% ipython --no-banner

In [1]: import numpy as np

In [2]: np.set_printoptions(precision=2, suppress=True, linewidth=140, floatmode="fixed")

In [3]: tidy = lambda a: np.round(a, 2) + 0

In [4]: B = np.array([[4, -3, -3, -9], [-5, 3, -1, -6], [-4, -9, 9, 4], [7, 9, -3, 1]])

In [5]: E = np.triu(B, 1)

In [6]: E
Out[6]: 
array([[ 0, -3, -3, -9],
       [ 0,  0, -1, -6],
       [ 0,  0,  0,  4],
       [ 0,  0,  0,  0]])

In [7]: x = np.array([-2, 2, -1, -1])

In [8]: a = np.maximum(E @ x, 0)

In [9]: np.maximum(E @ x, 0) - np.maximum(-E @ x, 0)
Out[9]: array([ 6,  7, -4,  0])

In [10]: a
Out[10]: array([6, 7, 0, 0])

In [11]: E * (a > 1e-9)[:, None]
Out[11]: 
array([[ 0, -3, -3, -9],
       [ 0,  0, -1, -6],
       [ 0,  0,  0,  0],
       [ 0,  0,  0,  0]])

In [12]: rng = np.random.default_rng(117)

In [13]: idx = rng.permutation(4)

In [14]: idx
Out[14]: array([2, 0, 3, 1])

In [15]: B = E[idx][:, idx]

In [16]: tidy(np.sort(np.abs(np.linalg.eigvals(B))))
Out[16]: array([0.00, 0.00, 0.00, 0.00])

In [17]: np.allclose(B, E)
Out[17]: False

In [18]: np.diag(B)
Out[18]: array([0, 0, 0, 0])

In [19]: B = np.array([[1, -1, -1], [-2, 3, 4], [3, 5, -4]])

In [20]: feats = B + B.T

In [21]: feats
Out[21]: 
array([[ 2, -3,  2],
       [-3,  6,  9],
       [ 2,  9, -8]])

In [22]: np.einsum("ij,ji->", feats, feats)
Out[22]: np.int64(292)

In [23]: tidy(np.linalg.det(feats.T))
Out[23]: np.float64(-318.0)

In [24]: def softmax(z):
    ...:     e = np.exp(z - z.max(axis=-1, keepdims=True))
    ...:     return e / e.sum(axis=-1, keepdims=True)
    ...: 

In [25]: tidy(softmax(E[0]))
Out[25]: array([0.91, 0.05, 0.05, 0.00])

In [26]: tidy(softmax(10 * E[0]))
Out[26]: array([1.00, 0.00, 0.00, 0.00])

In [27]: att = E @ E.T / np.sqrt(4)

In [28]: softmax(att).round(6).argmax(axis=1)
Out[28]: array([0, 0, 2, 0])

In [29]: tidy(softmax(att)[0] @ E)
Out[29]: array([ 0.00, -3.00, -3.00, -9.00])

In [30]: F = np.load("m.npy")

In [31]: F
Out[31]: 
array([[-1,  2, -1,  2, -1,  2],
       [ 2,  3,  2,  3,  2,  3],
       [ 3, -3,  3, -3,  3, -3],
       [-1,  2, -1,  2, -1,  2],
       [ 2,  3,  2,  3,  2,  3],
       [ 3, -3,  3, -3,  3, -3]])

In [32]: Uu, sig, Vt = np.linalg.svd(F)

In [33]: V = Vt[:(sig > 1e-8).sum()]

In [34]: x = F[2] + 4 * F[4] + rng.integers(2) * np.eye(6)[3]

In [35]: x
Out[35]: array([11.00,  9.00, 11.00,  9.00, 11.00,  9.00])

In [36]: tidy(np.diag(V.T @ V))
Out[36]: array([0.33, 0.33, 0.33, 0.33, 0.33, 0.33])

In [37]: tidy(V.T @ V)
Out[37]: 
array([[0.33, 0.00, 0.33, 0.00, 0.33, 0.00],
       [0.00, 0.33, 0.00, 0.33, 0.00, 0.33],
       [0.33, 0.00, 0.33, 0.00, 0.33, 0.00],
       [0.00, 0.33, 0.00, 0.33, 0.00, 0.33],
       [0.33, 0.00, 0.33, 0.00, 0.33, 0.00],
       [0.00, 0.33, 0.00, 0.33, 0.00, 0.33]])

In [38]: np.linalg.matrix_rank(np.vstack([F, x]))
Out[38]: np.int64(2)
